% ipython --no-banner

In [1]: import numpy as np

In [2]: np.set_printoptions(precision=3, suppress=True, linewidth=140, floatmode="fixed")

In [3]: F = np.load("case19.npy")

In [4]: F
Out[4]: 
array([[ 1,  1,  1,  1,  1,  1,  1,  1],
       [ 1,  1, -1, -1,  1,  1, -1, -1],
       [ 1, -1,  1, -1, -1,  1, -1,  1]])

In [5]: # columns 1 and 4 are equal

In [6]: ang = np.radians(90)

In [7]: r_ = np.eye(8)

In [8]: r_[7, 7] = r_[3, 3] = np.cos(ang)

In [9]: r_[7, 3], r_[3, 7] = -np.sin(ang), np.sin(ang)

In [10]: r_.round(3) + 0
Out[10]: 
array([[ 1.000,  0.000,  0.000,  0.000,  0.000,  0.000,  0.000,  0.000],
       [ 0.000,  1.000,  0.000,  0.000,  0.000,  0.000,  0.000,  0.000],
       [ 0.000,  0.000,  1.000,  0.000,  0.000,  0.000,  0.000,  0.000],
       [ 0.000,  0.000,  0.000,  0.000,  0.000,  0.000,  0.000,  1.000],
       [ 0.000,  0.000,  0.000,  0.000,  1.000,  0.000,  0.000,  0.000],
       [ 0.000,  0.000,  0.000,  0.000,  0.000,  1.000,  0.000,  0.000],
       [ 0.000,  0.000,  0.000,  0.000,  0.000,  0.000,  1.000,  0.000],
       [ 0.000,  0.000,  0.000, -1.000,  0.000,  0.000,  0.000,  0.000]])

In [11]: other = F @ r_.T

In [12]: round(np.linalg.det(r_), 3), np.trace(r_)
Out[12]: (np.float64(1.0), np.float64(6.0))

In [13]: np.allclose(np.linalg.norm(F, axis=1), np.linalg.norm(other, axis=1))
Out[13]: True

In [14]: np.allclose(F @ F.T, other @ other.T)
Out[14]: True

In [15]: other
Out[15]: 
array([[ 1.000,  1.000,  1.000,  1.000,  1.000,  1.000,  1.000, -1.000],
       [ 1.000,  1.000, -1.000, -1.000,  1.000,  1.000, -1.000,  1.000],
       [ 1.000, -1.000,  1.000,  1.000, -1.000,  1.000, -1.000,  1.000]])

In [16]: f = np.array([9, 3])

In [17]: np.convolve(other[2], f)
Out[17]: array([ 9.000, -6.000,  6.000, 12.000, -6.000,  6.000, -6.000,  6.000,  3.000])

In [18]: np.array([np.convolve(row, f, "same") for row in other])
Out[18]: 
array([[  9.000,  12.000,  12.000,  12.000,  12.000,  12.000,  12.000,  -6.000],
       [  9.000,  12.000,  -6.000, -12.000,   6.000,  12.000,  -6.000,   6.000],
       [  9.000,  -6.000,   6.000,  12.000,  -6.000,   6.000,  -6.000,   6.000]])

In [19]: np.cross(other[2, :3], other[1, :3])
Out[19]: array([0.000, 2.000, 2.000])

In [20]: np.linalg.norm(F, axis=0)
Out[20]: array([1.732, 1.732, 1.732, 1.732, 1.732, 1.732, 1.732, 1.732])

In [21]: np.linalg.norm(F, axis=1).argmax()
Out[21]: np.int64(0)

In [22]: F[0] @ F[1]
Out[22]: np.int64(0)

In [23]: np.round(np.linalg.norm(F, 2), 3)
Out[23]: np.float64(2.828)

In [24]: M = np.loadtxt("mat.csv", delimiter=",")

In [25]: M
Out[25]: 
array([[ 3.000, -4.000,  0.000,  2.000],
       [-4.000,  3.000,  0.000, -2.000],
       [ 0.000,  0.000, -1.000,  0.000],
       [ 2.000, -2.000,  0.000,  0.000]])

In [26]: # 2 blocks once reordered

In [27]: w, evecs = np.linalg.eigh(M)

In [28]: vec = np.array([0, -3, 1, -1])

In [29]: np.abs(M).sum(axis=1).max(), round(np.abs(w).max(), 3)
Out[29]: (np.float64(9.0), np.float64(8.0))

In [30]: vec @ M @ vec
Out[30]: np.float64(14.0)

In [31]: (np.sign(evecs[:, -1].round(6)) == np.sign(evecs[0, -1].round(6))).astype(int)
Out[31]: array([1, 0, 0, 1])

In [32]: evecs * np.maximum(w, 0) @ evecs.T
Out[32]: 
array([[ 3.556, -3.556,  0.000,  1.778],
       [-3.556,  3.556,  0.000, -1.778],
       [ 0.000,  0.000,  0.000,  0.000],
       [ 1.778, -1.778,  0.000,  0.889]])

In [33]: other = M / np.sqrt((M ** 2).mean(axis=1, keepdims=True))

In [34]: np.linalg.matrix_rank(other) == np.linalg.matrix_rank(M)
Out[34]: np.True_

In [35]: W2 = np.array([[-1, 0, 5, 5, 2],
    ...:     [-2, -2, 2, 0, 4],
    ...:     [5, 0, -4, 4, 2],
    ...:     [-5, -3, 5, -3, 5],
    ...:     [-4, -3, -3, -5, 2]])

In [36]: rng = np.random.default_rng(3241)

In [37]: feats = (rng.random((24, 5)) < 0.25) @ W2

In [38]: feats
Out[38]: 
array([[-4, -3, -3, -5,  2],
       [ 0,  0,  0,  0,  0],
       [-5, -3,  5, -3,  5],
       [ 0, -3, -2,  4,  6],
       [-5, -3,  2,  0,  4],
       [ 5,  0, -4,  4,  2],
       [ 0,  0,  0,  0,  0],
       [-7, -5,  4,  0,  8],
       [ 5,  0, -4,  4,  2],
       [ 0,  0,  0,  0,  0],
       [-4, -3, -3, -5,  2],
       [-4, -3, -3, -5,  2],
       [ 5,  0, -4,  4,  2],
       [ 0,  0,  0,  0,  0],
       [-6, -3, 10,  2,  7],
       [-1,  0,  5,  5,  2],
       [ 5,  0, -4,  4,  2],
       [-7, -5,  7, -3,  9],
       [ 0,  0,  0,  0,  0],
       [ 0,  0,  0,  0,  0],
       [-4, -6, -2, -4,  9],
       [-1,  0,  5,  5,  2],
       [ 0,  0,  0,  0,  0],
       [-6, -3, 10,  2,  7]])

In [39]: # row 6 repeats row 1

In [40]: idx = feats[:, 4] > np.median(feats[:, 4])

In [41]: f = feats[idx].mean(axis=0) - feats[~idx].mean(axis=0)

In [42]: f
Out[42]: array([-5.375, -3.312,  5.188, -0.938,  5.750])

In [43]: (((feats - feats.mean(axis=0)) @ f > 0) == idx).mean()
Out[43]: np.float64(0.875)

In [44]: idx.astype(int)
Out[44]: array([0, 0, 1, 1, 1, 0, 0, 1, 0, 0, 0, 0, 0, 0, 1, 0, 0, 1, 0, 0, 1, 0, 0, 1])

In [45]: ((feats - feats.mean(axis=0)) @ f > 0).astype(int)
Out[45]: array([0, 0, 1, 0, 1, 0, 0, 1, 0, 0, 0, 0, 0, 0, 1, 1, 0, 1, 0, 0, 1, 1, 0, 1])

In [46]: other = np.c_[feats[:, :1] @ np.array([[0]]), np.array([0, 1, 0, 0, 0, 1, 2, 3, 3, 2, 2, 2, 3, 0, 3, 3, 2, 1, 0, 0, 3, 1, 3, 0])]

In [47]: other
Out[47]: 
array([[0, 0],
       [0, 1],
       [0, 0],
       [0, 0],
       [0, 0],
       [0, 1],
       [0, 2],
       [0, 3],
       [0, 3],
       [0, 2],
       [0, 2],
       [0, 2],
       [0, 3],
       [0, 0],
       [0, 3],
       [0, 3],
       [0, 2],
       [0, 1],
       [0, 0],
       [0, 0],
       [0, 3],
       [0, 1],
       [0, 3],
       [0, 0]])

In [48]: np.linalg.norm(other - feats @ np.linalg.lstsq(feats, other)[0], axis=0)
Out[48]: array([0.000, 6.908])

In [49]: np.linalg.matrix_rank(np.c_[feats, other])
Out[49]: np.int64(6)

In [50]: mat = 0.5 ** np.abs(np.subtract.outer(np.arange(4), np.arange(4)))

In [51]: mat
Out[51]: 
array([[1.000, 0.500, 0.250, 0.125],
       [0.500, 1.000, 0.500, 0.250],
       [0.250, 0.500, 1.000, 0.500],
       [0.125, 0.250, 0.500, 1.000]])

In [52]: # symmetric

In [53]: vec = np.ones(4)

In [54]: for _ in range(3):
    ...:     vec = mat @ vec
    ...:     vec /= np.linalg.norm(vec)
    ...:     print(round(vec @ mat @ vec, 3))
    ...: 
2.084
2.085
2.086

In [55]: vec
Out[55]: array([0.436, 0.556, 0.556, 0.436])

In [56]: np.round(np.linalg.eigvalsh(mat)[-1], 3)
Out[56]: np.float64(2.086)

In [57]: arr = np.loadtxt("m.csv", delimiter=",")

In [58]: arr
Out[58]: 
array([[  2.277,  -0.248, -13.992],
       [-16.660,   3.638,  -4.031],
       [  4.968,   4.906,  15.530],
       [  2.189,   2.709,  11.477],
       [ -7.420,   5.613,   9.088],
       [ 13.860,   1.374,  -1.025],
       [-14.078,   2.127,  14.250],
       [  3.803,  -0.806,   1.450],
       [ -5.461,  -6.995,   5.360],
       [ -3.402,  -4.647,   4.939],
       [  0.367,   2.894, -15.077],
       [  4.948,  -1.319,  -1.457],
       [-14.027,   4.264,  -5.249],
       [ -4.370,   2.495,  -6.587],
       [  2.269,  -4.190,  -4.957],
       [ -3.137,  -0.912,   4.775],
       [ -4.319,  -1.113, -14.141],
       [ -2.833,  -1.526,   2.876],
       [  5.408,  -1.175,  20.150]])

In [59]: Q, evecs = np.linalg.qr(arr[:, :2])[0], np.linalg.qr(arr[:, 2:])[0]

In [60]: sigma = np.linalg.svd(Q.T @ evecs, compute_uv=False)

In [61]: sigma
Out[61]: array([0.074])

In [62]: np.degrees(np.arccos(sigma.clip(0, 1)))
Out[62]: array([85.783])

In [63]: round(np.linalg.norm(Q @ Q.T - evecs @ evecs.T, 2), 3)
Out[63]: np.float64(1.0)

In [64]: D = np.linalg.norm(feats[:, None] - feats[None], axis=-1)

In [65]: np.linalg.norm(feats - feats.mean(axis=0), axis=1)
Out[65]: 
array([ 7.267,  3.848,  6.896,  5.785,  4.140,  9.008,  3.848,  8.792,  9.008,  3.848,  7.267,  7.267,  9.008,  3.848, 11.220,  6.568,
        9.008, 11.301,  3.848,  3.848,  9.375,  6.568,  3.848, 11.220])

In [66]: np.flatnonzero(D[20] < D.mean() / 2)
Out[66]: array([20])

In [67]: D.shape
Out[67]: (24, 24)

In [68]: D[20].round(6).argsort(kind="stable")[:4]
Out[68]: array([20,  0, 10, 11])

In [69]: np.linalg.matrix_rank(D ** 2)
Out[69]: np.int64(7)

In [70]: np.linalg.norm(feats, axis=1)
Out[70]: 
array([ 7.937,  0.000,  9.644,  8.062,  7.348,  7.810,  0.000, 12.410,  7.810,  0.000,  7.937,  7.937,  7.810,  0.000, 14.071,  7.416,
        7.810, 14.595,  0.000,  0.000, 12.369,  7.416,  0.000, 14.071])

In [71]: (D + 1e9 * np.eye(24)).round(6).argmin(axis=1)
Out[71]: array([10,  6,  4,  5,  2,  8,  1, 17,  5,  1,  0,  0,  5,  1, 23, 21,  5,  7,  1,  1,  0, 15,  1, 14])

In [72]: D[:5, :5]
Out[72]: 
array([[ 0.000,  7.937,  8.832, 10.677,  7.416],
       [ 7.937,  0.000,  9.644,  8.062,  7.348],
       [ 8.832,  9.644,  0.000, 11.136,  4.359],
       [10.677,  8.062, 11.136,  0.000,  7.810],
       [ 7.416,  7.348,  4.359,  7.810,  0.000]])

In [73]: other = np.c_[arr[:, :2] @ np.array([[2, 0], [-2, 1]]), np.array([8, 7, 4, 5, 8, 2, 4, 8, 7, 7, 1, 8, 1, 0, 4, 4, 6, 4, 2])]

In [74]: other
Out[74]: 
array([[  5.050,  -0.248,   8.000],
       [-40.596,   3.638,   7.000],
       [  0.124,   4.906,   4.000],
       [ -1.040,   2.709,   5.000],
       [-26.066,   5.613,   8.000],
       [ 24.972,   1.374,   2.000],
       [-32.410,   2.127,   4.000],
       [  9.218,  -0.806,   8.000],
       [  3.068,  -6.995,   7.000],
       [  2.490,  -4.647,   7.000],
       [ -5.054,   2.894,   1.000],
       [ 12.534,  -1.319,   8.000],
       [-36.582,   4.264,   1.000],
       [-13.730,   2.495,   0.000],
       [ 12.918,  -4.190,   4.000],
       [ -4.450,  -0.912,   4.000],
       [ -6.412,  -1.113,   6.000],
       [ -2.614,  -1.526,   4.000],
       [ 13.166,  -1.175,   2.000]])

In [75]: np.round(np.linalg.lstsq(arr, other[:, 0])[0], 3) + 0
Out[75]: array([ 2.000, -2.000,  0.000])

In [76]: np.linalg.norm(np.linalg.qr(arr)[0].T @ other, axis=0) ** 2 / ((other ** 2).sum(axis=0) + 1e-12)
Out[76]: array([1.000, 1.000, 0.087])
